% ipython --no-banner

In [1]: import numpy as np

In [2]: np.set_printoptions(precision=3, suppress=True, linewidth=120)

In [3]: E = np.load("mat.npy")

In [4]: E
Out[4]: 
array([[0, 2, 0],
       [0, 0, 3],
       [0, 0, 0]])

In [5]: # rows and columns are dependent

In [6]: blk = np.stack([E, 2 * E, E[::-1]])

In [7]: np.linalg.det(blk)
Out[7]: array([0., 0., 0.])

In [8]: blk.shape
Out[8]: (3, 3, 3)

In [9]: blk.sum(axis=0)
Out[9]: 
array([[ 0,  6,  0],
       [ 0,  0, 12],
       [ 0,  2,  0]])

In [10]: np.linalg.norm(blk, axis=(1, 2))
Out[10]: array([3.606, 7.211, 3.606])

In [11]: (blk @ E.T).shape
Out[11]: (3, 3, 3)

In [12]: np.linalg.matrix_rank(blk)
Out[12]: array([2, 2, 2])

In [13]: np.einsum("bij,cij->bc", blk, blk)
Out[13]: 
array([[13, 26,  9],
       [26, 52, 18],
       [ 9, 18, 13]])

In [14]: np.allclose(E @ E.T, E.T @ E)
Out[14]: False

In [15]: np.trace(E)
Out[15]: np.int64(0)

In [16]: (E + E.T) / 2
Out[16]: 
array([[0. , 1. , 0. ],
       [1. , 0. , 1.5],
       [0. , 1.5, 0. ]])

In [17]: np.linalg.matrix_power(E, 4)
Out[17]: 
array([[0, 0, 0],
       [0, 0, 0],
       [0, 0, 0]])

In [18]: np.round(np.linalg.det(E), 3)
Out[18]: np.float64(0.0)

In [19]: (E - E.T) / 2
Out[19]: 
array([[ 0. ,  1. ,  0. ],
       [-1. ,  0. ,  1.5],
       [ 0. , -1.5,  0. ]])

In [20]: np.sort(np.abs(np.linalg.eigvals(E)))
Out[20]: array([0., 0., 0.])

In [21]: np.round(np.abs(np.linalg.eigvals(E)).max(), 3)
Out[21]: np.float64(0.0)
